In [1]: import numpy as np

In [2]: import numpy.linalg as la

In [3]: np.set_printoptions(precision=1, suppress=True, linewidth=200)

In [4]: A = np.loadtxt("x.csv", delimiter=",")

In [5]: print(A)
[[ 0.  4.  0.]
 [ 0. -3.  4.]
 [ 0. -1. -2.]]

In [6]: # rows and columns are dependent

In [7]: round(float(np.trace(la.pinv(A) @ A)), 1)
Out[7]: 2.0

In [8]: np.round(A @ la.pinv(A) @ A, 1) + 0
Out[8]: 
array([[ 0.,  4.,  0.],
       [ 0., -3.,  4.],
       [ 0., -1., -2.]])

In [9]: r0, r1 = A[2], A[0]

In [10]: r0 @ r1
Out[10]: np.float64(-4.0)

In [11]: p = (r0 @ r1) / (r0 @ r0) * r0

In [12]: la.matrix_rank(np.outer(r0, r1))
Out[12]: np.int64(1)

In [13]: round(float(la.norm(r0 + r1) ** 2 + la.norm(r0 - r1) ** 2), 1)
Out[13]: 42.0

In [14]: print(r1 - p)
[ 0.   3.2 -1.6]

In [15]: def softmax(z):
    ...:     e = np.exp(z - z.max(axis=-1, keepdims=True))
    ...:     return e / e.sum(axis=-1, keepdims=True)
    ...: 

In [16]: np.round(softmax(A[0]), 1) + 0
Out[16]: array([0., 1., 0.])

In [17]: scores = A @ A.T / np.sqrt(3)

In [18]: np.round(softmax(scores), 1) + 0
Out[18]: 
array([[1., 0., 0.],
       [0., 1., 0.],
       [0., 0., 1.]])

In [19]: P = np.triu(np.array([[1, -1, 0], [0, -1, 0], [-2, 2, -1]]), 1) + np.eye(3)

In [20]: Y = P @ A @ la.inv(P)

In [21]: print(Y)
[[ 0.  7. -4.]
 [ 0. -3.  4.]
 [ 0. -1. -2.]]

In [22]: la.matrix_rank(Y)
Out[22]: np.int64(2)

In [23]: print(np.trace(Y), np.trace(A))
-5.0 -5.0

In [24]: P @ A - A @ P
Out[24]: 
array([[ 0.,  3., -4.],
       [ 0.,  0.,  0.],
       [ 0.,  0.,  0.]])

In [25]: print(round(la.det(Y), 1))
0.0

In [26]: print(np.argsort(-la.norm(Y, axis=0).round(6), kind="stable")[:3])
[1 2 0]

In [27]: la.matrix_rank(Y, rtol=0.1)
Out[27]: np.int64(2)

In [28]: la.cond(Y) > 100
Out[28]: np.True_

In [29]: feats = np.loadtxt("block6.csv", delimiter=",")

In [30]: feats
Out[30]: 
array([[ -0.5,  -1.3,  -1.8,   0. ],
       [ -0.8,  -0.8,  -0.7,  -0.6],
       [  2. ,   0. ,  -0.3,  -0.9],
       [ -0.8,  -0.3,   1.4,   0.2],
       [  0.1,   1.4,  -0.4,   0.2],
       [  1.9,  -1.5,   0.8,   0.2],
       [  0.3,  -0.9,  -0.5,   0.2],
       [  0.5,   0.1,  -0.7,   0. ],
       [  0.5,  -2.2,   1.2,   1.8],
       [ -0.1,  -1.2,   0.5,   0.3],
       [ -0.4,   2. ,  -1.1,   0.3],
       [ -0.3,  -1.4,  -0.2,   0.7],
       [ -1.1,   0.7,  -0.1,  -0.7],
       [ -0.2,  -1.2,   0.1,  -0.2],
       [ -0.8,   0.9,   0. ,  -0.2],
       [ -0.1,   0.2,  -0.6,   1.4],
       [  0. ,  -1.2,  -1. ,   1.2],
       [ -2.1,   1.4,  -0.5,   0.5],
       [-20. , -18. , -16. ,  10. ],
       [ -2.1,   2.3,   0.9,   0.8],
       [ -0.9,  -0.5,   0.7,   0.3],
       [  0.2,  -2.4,  -0.2,  -2. ],
       [ -1.3,   0. ,   0.2,  -1.1],
       [ -0.5,   0.1,   0.4,   0.9]])

In [31]: # row 18 dominates

In [32]: Ac = feats - feats.mean(axis=0)

In [33]: U, sigma, Vt = la.svd(Ac, full_matrices=False)

In [34]: np.round(sigma ** 2 / (sigma ** 2).sum(), 1) + 0
Out[34]: array([0.9, 0. , 0. , 0. ])

In [35]: np.searchsorted(np.cumsum(sigma ** 2) / (sigma ** 2).sum(), 0.9) + 1
Out[35]: np.int64(1)

In [36]: np.abs(U[:, 0]).argmax()
Out[36]: np.int64(18)

In [37]: np.round(Ac.mean(axis=0), 1) + 0
Out[37]: array([0., 0., 0., 0.])

In [38]: round((sigma ** 2).sum() ** 2 / (sigma ** 4).sum(), 1)
Out[38]: np.float64(1.1)

In [39]: Vt[0] * np.sign(Vt[0, np.abs(Vt[0]).argmax()])
Out[39]: array([ 0.6,  0.5,  0.5, -0.3])

In [40]: x0 = np.array([1, 1, 1, 0])

In [41]: y = feats @ x0

In [42]: beta, lr = np.zeros(4), 1 / la.norm(feats, 2) ** 2

In [43]: for i in range(12):
    ...:     beta -= lr * feats.T @ (feats @ beta - y)
    ...:     if i % 2 == 0: print(i, round(la.norm(feats @ beta - y), 1))
    ...: 
0 2.3
2 2.2
4 2.1
6 2.1
8 2.0
10 1.9

In [44]: np.round(la.cond(feats), 1)
Out[44]: np.float64(8.9)

In [45]: beta
Out[45]: array([ 1. ,  0.9,  0.8, -0.4])

In [46]: th = np.radians(60)

In [47]: r_ = np.eye(4)

In [48]: r_[0, 0] = r_[2, 2] = np.cos(th)

In [49]: r_[0, 2], r_[2, 0] = -np.sin(th), np.sin(th)

In [50]: r_
Out[50]: 
array([[ 0.5,  0. , -0.9,  0. ],
       [ 0. ,  1. ,  0. ,  0. ],
       [ 0.9,  0. ,  0.5,  0. ],
       [ 0. ,  0. ,  0. ,  1. ]])

In [51]: Y = feats @ r_.T

In [52]: la.svd(feats, compute_uv=False), la.svd(Y, compute_uv=False)
Out[52]: (array([33.1,  6.6,  4.2,  3.7]), array([33.1,  6.6,  4.2,  3.7]))

In [53]: np.allclose(la.norm(feats, axis=1), la.norm(Y, axis=1))
Out[53]: True

In [54]: np.abs(Y - feats).max(axis=0)
Out[54]: array([23.9,  0. ,  9.3,  0. ])

In [55]: np.allclose(feats @ feats.T, Y @ Y.T)
Out[55]: True

In [56]: Y.round(1) + 0
Out[56]: 
array([[  1.3,  -1.3,  -1.3,   0. ],
       [  0.2,  -0.8,  -1. ,  -0.6],
       [  1.3,   0. ,   1.6,  -0.9],
       [ -1.6,  -0.3,   0. ,   0.2],
       [  0.4,   1.4,  -0.1,   0.2],
       [  0.3,  -1.5,   2. ,   0.2],
       [  0.6,  -0.9,   0. ,   0.2],
       [  0.9,   0.1,   0.1,   0. ],
       [ -0.8,  -2.2,   1. ,   1.8],
       [ -0.5,  -1.2,   0.2,   0.3],
       [  0.8,   2. ,  -0.9,   0.3],
       [  0. ,  -1.4,  -0.4,   0.7],
       [ -0.5,   0.7,  -1. ,  -0.7],
       [ -0.2,  -1.2,  -0.1,  -0.2],
       [ -0.4,   0.9,  -0.7,  -0.2],
       [  0.5,   0.2,  -0.4,   1.4],
       [  0.9,  -1.2,  -0.5,   1.2],
       [ -0.6,   1.4,  -2.1,   0.5],
       [  3.9, -18. , -25.3,  10. ],
       [ -1.8,   2.3,  -1.4,   0.8],
       [ -1.1,  -0.5,  -0.4,   0.3],
       [  0.3,  -2.4,   0.1,  -2. ],
       [ -0.8,   0. ,  -1. ,  -1.1],
       [ -0.6,   0.1,  -0.2,   0.9]])

In [57]: round(float(la.det(r_)), 1), np.trace(r_)
Out[57]: (1.0, np.float64(3.0))

In [58]: Ac = (feats - feats.mean(axis=0)) / feats.std(axis=0)

In [59]: Ac.std(axis=0)
Out[59]: array([1., 1., 1., 1.])

In [60]: np.argwhere(np.abs(Ac) > 2)
Out[60]: 
array([[18,  0],
       [18,  1],
       [18,  2],
       [18,  3]])

In [61]: beta = la.lstsq(np.delete(Ac, 3, axis=1), Ac[:, 3])[0]

In [62]: print(np.abs(beta).argmax())
0

In [63]: beta
Out[63]: array([-0.6, -0.3, -0.1])

In [64]: round(1 - np.var(Ac[:, 3] - np.delete(Ac, 3, axis=1) @ beta), 1)
Out[64]: np.float64(0.8)

In [65]: x0 = np.array([-3, -3, 3, 3])

In [66]: y = feats @ x0

In [67]: y.round(1) + 0
Out[67]: array([ 0. ,  0.9, -9.6,  8.1, -5.1,  1.8,  0.9, -3.9, 14.1,  6.3, -7.2,  6.6, -1.2,  3.9, -0.9,  2.1,  4.2,  2.1, 96. ,  4.5,  7.2,  0. ,  1.2,  5.1])

In [68]: la.solve(feats.T @ feats, feats.T @ y)
Out[68]: array([-3., -3.,  3.,  3.])

In [69]: rng = np.random.default_rng(791)

In [70]: y = y + 0.1 * rng.normal(size=24)

In [71]: y.round(1) + 0
Out[71]: array([ 0. ,  0.9, -9.6,  8.1, -5. ,  1.7,  0.8, -3.9, 13.9,  6.4, -7.2,  6.7, -1.2,  4. , -0.9,  2.2,  4.4,  2.2, 95.9,  4.5,  7.3,  0.1,  1.2,  5. ])

In [72]: beta, *_ = la.lstsq(feats, y)

In [73]: beta
Out[73]: array([-3., -3.,  3.,  3.])

In [74]: beta.round()
Out[74]: array([-3., -3.,  3.,  3.])

In [75]: [round(float(la.norm(la.solve(feats.T @ feats + lam * np.eye(4), feats.T @ y))), 2) for lam in (0, 1, 10, 100)]
Out[75]: [5.99, 5.73, 4.37, 2.79]

In [76]: arr = np.load("sample17.npy")

In [77]: arr
Out[77]: 
array([[ 0.9,  4.1,  4.1,  2.1,  2.9,  1. ,  1.8,  0.1],
       [ 1. ,  4. ,  3.9,  2.1,  3. ,  0.9,  1.9,  0.1],
       [ 1. ,  3.9,  3.9,  2. ,  3. ,  1. ,  2. ,  0.1],
       [ 1. ,  4. ,  3.9,  1.9,  3.1,  0.9,  2.1,  0.1],
       [ 1.2,  4. ,  3.8,  2.1,  3.1,  0.9,  1.9, -0.1],
       [ 0.9,  4. ,  4.1,  1.9,  3.1,  1. ,  2. ,  0. ],
       [ 1.1,  3.9,  4. ,  1.8,  2.9,  1. ,  2.2, -0.1],
       [ 1. ,  3.9,  4.1,  2. ,  2.9,  1. ,  2. ,  0. ],
       [ 1. ,  3.9,  3.9,  2. ,  3. ,  1.1,  2.1,  0. ],
       [ 1. ,  3.9,  4.2,  2.1,  2.9,  1.1,  2. , -0.1],
       [ 1. ,  4.1,  4.1,  2.2,  3. ,  1.1,  2. ,  0.1],
       [ 1. ,  4. ,  4. ,  2. ,  2.9,  1.1,  2.2,  0. ],
       [ 1.2,  4.1,  4. ,  1.8,  3. ,  1.1,  2. ,  0. ],
       [ 2.1,  0. ,  2. ,  2.9,  2.2,  0.2, -0.1,  2. ],
       [ 2. ,  0. ,  1.9,  3. ,  1.9,  0. , -0.1,  2.1],
       [ 2.1, -0.1,  1.9,  2.9,  2.1, -0.2,  0. ,  2. ],
       [ 2.1, -0.1,  1.9,  3.1,  2. ,  0.3,  0. ,  2.2],
       [ 1.9,  0.1,  2.1,  3. ,  2. ,  0. ,  0.1,  1.8],
       [ 2.1,  0.1,  1.9,  3. ,  1.9,  0. ,  0. ,  2.1],
       [ 1.8,  0.1,  2. ,  2.9,  2.1,  0.1, -0.1,  2. ],
       [ 1.8,  0.1,  2.1,  3. ,  2.1, -0.2, -0.2,  1.9],
       [ 2. ,  0. ,  1.9,  3.1,  2.3,  0. ,  0.1,  1.9],
       [ 1.8,  0. ,  2. ,  2.9,  2.1,  0.2, -0.1,  1.8],
       [ 2. ,  0.1,  2. ,  3.1,  1.9,  0. ,  0. ,  1.9],
       [ 2. , -0.1,  1.9,  3.1,  2. ,  0. ,  0. ,  2. ],
       [ 2. ,  0.3,  2. ,  3. ,  2. ,  0. ,  0.1,  2. ]])

In [78]: d = la.norm(arr[:, None] - arr[None], axis=-1)

In [79]: (d + 1e9 * np.eye(26)).round(6).argmin(axis=1)
Out[79]: array([10,  2,  8,  2,  1,  7, 11,  9,  2,  7,  0,  8,  6, 19, 18, 24, 24, 23, 14, 22, 19, 24, 19, 17, 14, 23])

In [80]: d.mean(axis=1).argmax()
Out[80]: np.int64(16)

In [81]: print(d[13])
[5.6 5.5 5.5 5.6 5.5 5.7 5.7 5.6 5.6 5.7 5.7 5.7 5.7 0.  0.4 0.4 0.4 0.5 0.4 0.3 0.6 0.4 0.4 0.5 0.4 0.5]

In [82]: d[:5, :5]
Out[82]: 
array([[0. , 0.3, 0.4, 0.5, 0.5],
       [0.3, 0. , 0.2, 0.3, 0.3],
       [0.4, 0.2, 0. , 0.2, 0.4],
       [0.5, 0.3, 0.2, 0. , 0.4],
       [0.5, 0.3, 0.4, 0.4, 0. ]])

In [83]: la.norm(arr, axis=1)
Out[83]: array([7.2, 7.1, 7. , 7.1, 7.1, 7.2, 7.1, 7.1, 7.1, 7.2, 7.3, 7.2, 7.2, 5.1, 5. , 5. , 5.2, 4.9, 5. , 4.9, 5. , 5.1, 4.8, 5. , 5. , 5. ])

In [84]: print(la.norm(arr - arr.mean(axis=0), axis=1))
[2.8 2.7 2.7 2.8 2.7 2.9 2.9 2.8 2.8 2.9 2.9 2.9 2.9 2.8 3.  3.  3.  2.6 2.9 2.7 2.8 2.8 2.7 2.8 3.  2.6]

In [85]: la.matrix_rank(d ** 2)
Out[85]: np.int64(10)
